In [1]: import numpy as np

In [2]: np.set_printoptions(precision=2, suppress=True, linewidth=200)

In [3]: def tidy(a):
   ...:     return np.round(a, 2) + 0
   ...: 

In [4]: J = np.loadtxt("sample6.csv", delimiter=",")

In [5]: print(J)
[[0. 0. 1.]
 [0. 0. 0.]
 [1. 0. 0.]]

In [6]: print(J @ J.T)
[[1. 0. 0.]
 [0. 0. 0.]
 [0. 0. 1.]]

In [7]: print(tidy(np.linalg.pinv(J)))
[[0. 0. 1.]
 [0. 0. 0.]
 [1. 0. 0.]]

In [8]: print(J[:, 0] @ J[:, 2])
0.0

In [9]: print(tidy(np.linalg.svd(J, compute_uv=False)))
[1. 1. 0.]

In [10]: w, evecs = np.linalg.eigh(J)

In [11]: print(tidy(np.abs(evecs[:, -1])))
[0.71 0.   0.71]

In [12]: print(np.unique(w.round(6) + 0, return_counts=True)[1])
[1 1 1]

In [13]: print(w.sum(), np.trace(J))
0.0 0.0

In [14]: rank = np.linalg.matrix_rank(J)

In [15]: print(rank)
2

In [16]: null = np.linalg.svd(J)[2][rank:].T

In [17]: print(J @ null)
[[0.]
 [0.]
 [0.]]

In [18]: print(null @ null.T)
[[0. 0. 0.]
 [0. 1. 0.]
 [0. 0. 0.]]

In [19]: print([int(np.linalg.matrix_rank(J[:, :j + 1])) for j in range(3)])
[1, 1, 2]

In [20]: print(np.allclose(J @ null, 0))
True

In [21]: print(np.argsort(-np.linalg.norm(J, axis=0).round(6), kind="stable")[:3])
[0 2 1]

In [22]: print([round(float(x), 2) for x in np.linalg.svd(J, compute_uv=False)[:3]])
[1.0, 1.0, 0.0]

In [23]: print(J.sum(axis=0))
[1. 0. 1.]

In [24]: Lm = np.diag(J.sum(axis=1)) - J

In [25]: print(tidy(np.linalg.eigvalsh(Lm)))
[0. 0. 2.]

In [26]: print(Lm)
[[ 1.  0. -1.]
 [ 0.  0.  0.]
 [-1.  0.  1.]]

In [27]: print(np.linalg.matrix_rank(Lm))
1

In [28]: K = np.load("case3.npy")

In [29]: print(K)
[[-40   3   5   2]
 [  2 102   2   1]
 [  4   3 100   4]
 [  2   0   5 103]]

In [30]: A2 = K / np.linalg.norm(K, axis=1, keepdims=True)

In [31]: G = A2 @ A2.T

In [32]: print(np.argwhere(np.triu(np.abs(G) > 0.95, 1)))
[]

In [33]: print(tidy(G))
[[1.   0.06 0.09 0.04]
 [0.06 1.   0.05 0.01]
 [0.09 0.05 1.   0.09]
 [0.04 0.01 0.09 1.  ]]

In [34]: print((G - 2 * np.eye(4)).round(6).argmax(axis=1))
[2 0 3 2]

In [35]: print(tidy(G[3]))
[0.04 0.01 0.09 1.  ]

In [36]: print(tidy(np.degrees(np.arccos(np.clip(G[3, 0], -1, 1)))))
87.93

In [37]: rng = np.random.default_rng(6245)

In [38]: X = (rng.random((3, 3)) < 0.3) + np.eye(3)

In [39]: X /= X.sum(axis=1, keepdims=True)

In [40]: print(X)
[[1. 0. 0.]
 [0. 1. 0.]
 [0. 0. 1.]]

In [41]: w, evecs = np.linalg.eig(X)

In [42]: print(tidy(np.sort(np.linalg.eigvals(X.T))))
[1. 1. 1.]

In [43]: mat = np.load("test6.npy")

In [44]: print(mat)
[[-15.62  -5.47 -18.05]
 [  7.38 -14.23 -13.99]
 [-22.99  -2.72  -9.67]
 [ -7.97  15.47  -2.49]
 [-17.21  -5.99  -3.53]
 [  0.27 -13.6    1.43]
 [ -4.57  -5.38   7.89]
 [-18.46  -5.55   4.89]
 [ -1.22  53.75 -13.61]
 [ 14.18 -13.41  14.6 ]
 [ -0.69   4.    -3.11]
 [-13.68  16.61 -10.43]
 [ 16.62 -22.69   7.88]
 [ 17.18  -1.42  -8.82]
 [-11.36   2.59  -7.76]
 [  9.63   5.67   9.85]
 [-24.57  12.57 -18.97]
 [ -1.4   15.7   -0.21]
 [-11.9   14.94   1.63]
 [-26.92   5.26 -21.27]
 [ 11.34  -2.89  -4.07]
 [ -1.12  18.62 -19.19]
 [ -5.81   4.36  -2.15]
 [ -2.11 -13.59 -18.8 ]
 [ -1.76  15.91 -14.48]
 [-33.08   4.61  -0.28]
 [  6.85 -25.4    9.15]]

In [45]: q, evecs = np.linalg.qr(mat[:, :1])[0], np.linalg.qr(mat[:, 1:])[0]

In [46]: sig = np.linalg.svd(q.T @ evecs, compute_uv=False)

In [47]: print(tidy(np.degrees(np.arccos(sig.clip(0, 1)))))
[61.14]

In [48]: print(tidy(sig))
[0.48]

In [49]: Ac = mat - mat.mean(axis=0)

In [50]: U, sig, Vt = np.linalg.svd(Ac, full_matrices=False)

In [51]: print(np.abs(Vt[0]).argmax())
1

In [52]: print(tidy(sig ** 2 / (sig ** 2).sum()))
[0.58 0.29 0.13]

In [53]: print(np.searchsorted(np.cumsum(sig ** 2) / (sig ** 2).sum(), 0.9) + 1)
3

In [54]: print(tidy(sig))
[90.97 63.67 43.4 ]

In [55]: print(tidy(Vt[0] * np.sign(Vt[0, np.abs(Vt[0]).argmax()])))
[-0.48  0.8  -0.35]

In [56]: E = np.load("x.npy")

In [57]: print(E)
[[-0.05 -0.04 -2.08 -1.8 ]
 [ 0.    0.   -2.1  -1.8 ]]

In [58]: U, sig, Vt = np.linalg.svd(E)

In [59]: print(tidy(sig))
[3.9  0.05]

In [60]: print(np.argmax(sig[:-1] / (sig[1:] + 1e-6)) + 1)
1

In [61]: A2 = U[:, :1] @ np.diag(sig[:1]) @ Vt[:1]

In [62]: print(np.linalg.matrix_rank(E, rtol=0.05))
1

In [63]: print(np.linalg.matrix_rank(A2))
1

In [64]: print(np.argsort(-np.linalg.norm(E, axis=0).round(6), kind="stable")[:3])
[2 3 0]

In [65]: print(tidy(np.linalg.norm(E, 2) / np.linalg.norm(E)))
1.0

In [66]: vec = np.array([2, 2, 1, 0])

In [67]: a = np.maximum(E @ vec, 0)

In [68]: print(E * (a > 1e-9)[:, None])
[[-0. -0. -0. -0.]
 [ 0.  0. -0. -0.]]

In [69]: print(tidy(np.tanh(E @ vec)))
[-0.98 -0.97]

In [70]: print(np.maximum(E @ (3 * vec), 0))
[0. 0.]

In [71]: print(a)
[0. 0.]

In [72]: feats = np.array([[2, 1, 1], [0, 0, 2], [2, 1, 7]])

In [73]: U, sig, Vt = np.linalg.svd(feats)

In [74]: evecs = Vt[:(sig > 1e-8).sum()]

In [75]: vec = feats[2] + -3 * feats[1] + rng.integers(2) * np.eye(3)[0]

In [76]: print(vec)
[2. 1. 1.]

In [77]: print(tidy(np.linalg.norm(vec - evecs.T @ evecs @ vec)))
0.0

In [78]: lab = rng.permutation(3)

In [79]: print(lab)
[2 0 1]

In [80]: A2 = feats[lab][:, lab]

In [81]: print(tidy(np.sort(np.abs(np.linalg.eigvals(A2)))))
[0.  1.3 7.7]

In [82]: print(tidy(np.linalg.det(A2)), tidy(np.linalg.det(feats[lab])))
0.0 0.0

In [83]: print(tidy(np.linalg.norm(feats, 2) / np.linalg.norm(feats)))
0.97

In [84]: print(np.linalg.matrix_rank(feats, rtol=0.1))
2

In [85]: U, sig, Vt = np.linalg.svd(feats, full_matrices=False)

In [86]: print(tidy(np.cumsum(sig ** 2) / np.sum(sig ** 2)))
[0.94 1.   1.  ]

In [87]: print(np.abs(U[:, 0]).round(6).argmax())
2

In [88]: print(tidy(sig / sig[0]))
[1.   0.25 0.  ]

In [89]: print(tidy(U.T @ U))
[[1. 0. 0.]
 [0. 1. 0.]
 [0. 0. 1.]]

In [90]: print(tidy(sig))
[7.77 1.91 0.  ]

In [91]: M = np.loadtxt("run2.csv", delimiter=",")

In [92]: print(M)
[[ 0.3  1.1  0.   1. ]
 [-3.   1.1 -0.9  0.6]
 [ 0.5  0.6  1.9  1.5]
 [-1.3  0.8  0.8  0.1]]

In [93]: G = M.T @ M

In [94]: print(np.trace(G), (M ** 2).sum())
23.13 23.13

In [95]: print(np.linalg.matrix_rank(G))
4

In [96]: print(tidy(G))
[[11.03 -3.71  2.61 -0.88]
 [-3.71  3.42  0.79  2.74]
 [ 2.61  0.79  5.06  2.39]
 [-0.88  2.74  2.39  3.62]]

In [97]: print(tidy(np.linalg.eigvalsh(G)[::-1]))
[13.26  8.01  1.58  0.29]

In [98]: A2 = np.linalg.inv(M)

In [99]: print(tidy(A2))
[[ 0.4  -0.31 -0.14 -0.02]
 [ 0.94 -0.37 -0.54  0.86]
 [-0.28 -0.2   0.23  0.48]
 [-0.16  0.5   0.64 -0.95]]

In [100]: print(tidy(np.linalg.cond(M)))
6.79

In [101]: print(tidy(np.linalg.slogdet(M)[0]))
-1.0

In [102]: print(tidy(np.linalg.det(M) * np.linalg.det(A2)))
1.0

In [103]: print(tidy(np.linalg.det(M) * A2))
[[-2.76  2.15  0.97  0.11]
 [-6.55  2.57  3.74 -6.  ]
 [ 1.93  1.36 -1.61 -3.32]
 [ 1.1  -3.47 -4.41  6.56]]

In [104]: print(np.allclose(A2, M.T))
False

In [105]: print(tidy(M @ A2))
[[1. 0. 0. 0.]
 [0. 1. 0. 0.]
 [0. 0. 1. 0.]
 [0. 0. 0. 1.]]

In [106]: print(tidy(np.linalg.inv(A2)))
[[ 0.3  1.1  0.   1. ]
 [-3.   1.1 -0.9  0.6]
 [ 0.5  0.6  1.9  1.5]
 [-1.3  0.8  0.8  0.1]]

In [107]: q, evecs = np.linalg.qr(M[:, :1])[0], np.linalg.qr(M[:, 1:])[0]

In [108]: sig = np.linalg.svd(q.T @ evecs, compute_uv=False)

In [109]: print(tidy(np.linalg.norm(q @ q.T - evecs @ evecs.T, 2)))
1.0

In [110]: A2 = np.array([[2, -3, 3], [2, -2, 1], [0, 1, 3]])

In [111]: Z = np.array([[-2]])

In [112]: A = np.block([[A2, np.zeros((3, 1))], [np.zeros((1, 3)), Z]])

In [113]: print(A)
[[ 2. -3.  3.  0.]
 [ 2. -2.  1.  0.]
 [ 0.  1.  3.  0.]
 [ 0.  0.  0. -2.]]

In [114]: A2 = A / np.sqrt((A ** 2).mean(axis=1, keepdims=True))

In [115]: print(np.linalg.matrix_rank(A - A.mean(axis=1, keepdims=True)))
3

In [116]: print(tidy(A2[2]))
[0.   0.63 1.9  0.  ]
